$ python -q
>>> import numpy as np
>>> np.set_printoptions(precision=2, suppress=True, linewidth=120)
>>> def rd(a):
...     return np.round(a, 2) + 0
... 
>>> feats = np.load("block10.npy")
>>> feats
array([[ 21.61,   9.26,  -7.53, -21.88],
       [ 20.15,   8.79,  -6.71, -19.37],
       [-10.56, -13.16, -12.38,   5.89],
       [-10.29, -11.58,  -9.68,   5.47],
       [ 22.62,   9.95,  -5.83, -20.95],
       [ 20.45,  10.73,  -7.79, -21.69],
       [ 19.06,  10.24,  -8.44, -20.42],
       [ 21.1 ,  10.87,  -7.44, -19.85],
       [-11.1 , -11.12, -10.01,   5.75],
       [-10.25,  -9.  ,  -7.37,   7.4 ],
       [-13.26,  -8.04,  -8.34,   7.33],
       [-10.44, -11.45, -10.04,   5.73],
       [-11.46, -10.01,  -9.86,   4.99],
       [ 20.99,  12.04,  -6.47, -20.65],
       [-11.48,  -7.53,  -8.98,   8.81],
       [-12.29, -11.97, -10.8 ,   5.52],
       [ 19.87,   9.25,  -7.71, -21.95],
       [ -9.39, -13.02,  -9.48,   7.52],
       [-10.66,  -8.36,  -7.97,   5.95],
       [-10.92, -11.39, -10.24,   6.26],
       [-10.87, -11.7 ,  -9.84,   7.02],
       [ 21.82,  10.67,  -7.74, -19.61],
       [-11.55, -10.5 ,  -9.75,   4.61],
       [-11.95, -11.12, -11.58,   7.05],
       [-11.91, -11.74, -11.39,   4.51],
       [ 23.07,  11.11,  -7.85, -20.9 ],
       [-10.98, -12.29, -10.28,   6.16],
       [-10.09, -10.96,  -9.35,   7.59],
       [ 20.66,  10.61,  -7.31, -20.65]])
>>> vec = np.array([-1, -4, 6, -7])
>>> np.linalg.norm(feats @ vec) <= np.linalg.norm(feats, 2) * np.linalg.norm(vec) + 1e-9
np.True_
>>> (feats @ vec).argmax()
np.int64(16)
>>> idx = feats[:, 2] > np.median(feats[:, 2])
>>> u = feats[idx].mean(axis=0) - feats[~idx].mean(axis=0)
>>> print(rd((((feats - feats.mean(axis=0)) @ u > 0) == idx).mean()))
0.9
>>> idx.astype(int)
array([1, 1, 0, 0, 1, 1, 1, 1, 0, 1, 1, 0, 0, 1, 0, 0, 1, 0, 1, 0, 0, 1, 0, 0, 0, 1, 0, 0, 1])
>>> ((feats - feats.mean(axis=0)) @ u > 0).astype(int)
array([1, 1, 0, 0, 1, 1, 1, 1, 0, 0, 0, 0, 0, 1, 0, 0, 1, 0, 0, 0, 0, 1, 0, 0, 0, 1, 0, 0, 1])
>>> rng = np.random.default_rng(92051)
>>> t = np.sort(rng.uniform(-2, 2, 24))
>>> K = np.c_[t, t ** 2, t ** 3] @ np.array([[7, -6, -5, -3, -1, 5], [-1, -5, -4, 2, 6, -3], [5, 9, 8, 1, 3, 7]])
>>> rd(K)
array([[-47.28, -61.73, -53.98,   6.06,   3.48, -62.77],
       [-43.28, -55.01, -48.09,   6.03,   3.93, -57.11],
       [-41.16, -51.47, -44.99,   6.  ,   4.14, -54.12],
       [-32.22, -36.79, -32.15,   5.75,   4.78, -41.52],
       [-30.54, -34.09, -29.78,   5.67,   4.85, -39.16],
       [-18.06, -14.94, -13.05,   4.7 ,   4.62, -21.84],
       [ -8.12,  -2.31,  -2.05,   3.  ,   2.92,  -8.64],
       [ -7.54,  -1.74,  -1.55,   2.85,   2.75,  -7.91],
       [ -6.2 ,  -0.57,  -0.54,   2.48,   2.31,  -6.27],
       [ -4.23,   0.7 ,   0.56,   1.82,   1.56,  -3.96],
       [ -1.06,   0.74,   0.62,   0.48,   0.26,  -0.82],
       [ -0.29,   0.24,   0.2 ,   0.13,   0.05,  -0.21],
       [  1.06,  -1.  ,  -0.83,  -0.41,   0.  ,   0.72],
       [  2.77,  -2.5 ,  -2.03,  -0.79,   0.64,   1.84],
       [  2.82,  -2.53,  -2.06,  -0.8 ,   0.67,   1.87],
       [  4.11,  -3.22,  -2.57,  -0.88,   1.56,   2.8 ],
       [  5.81,  -3.56,  -2.74,  -0.81,   2.98,   4.16],
       [ 13.16,  -0.66,   0.32,   0.45,  10.17,  11.2 ],
       [ 14.59,   0.37,   1.32,   0.78,  11.61,  12.71],
       [ 15.29,   0.91,   1.83,   0.94,  12.31,  13.44],
       [ 17.99,   3.16,   3.97,   1.58,  15.02,  16.36],
       [ 18.2 ,   3.35,   4.15,   1.63,  15.24,  16.6 ],
       [ 20.21,   5.2 ,   5.89,   2.13,  17.25,  18.82],
       [ 22.67,   7.6 ,   8.15,   2.75,  19.7 ,  21.58]])
>>> # rows and columns are dependent
>>> Ac = K - K.mean(axis=0)
>>> V = np.linalg.svd(Ac)[2][:3]
>>> A2 = Ac - Ac @ V.T @ V
>>> rd((Ac @ V.T).std(axis=0))
array([41.5 ,  7.89,  3.35])
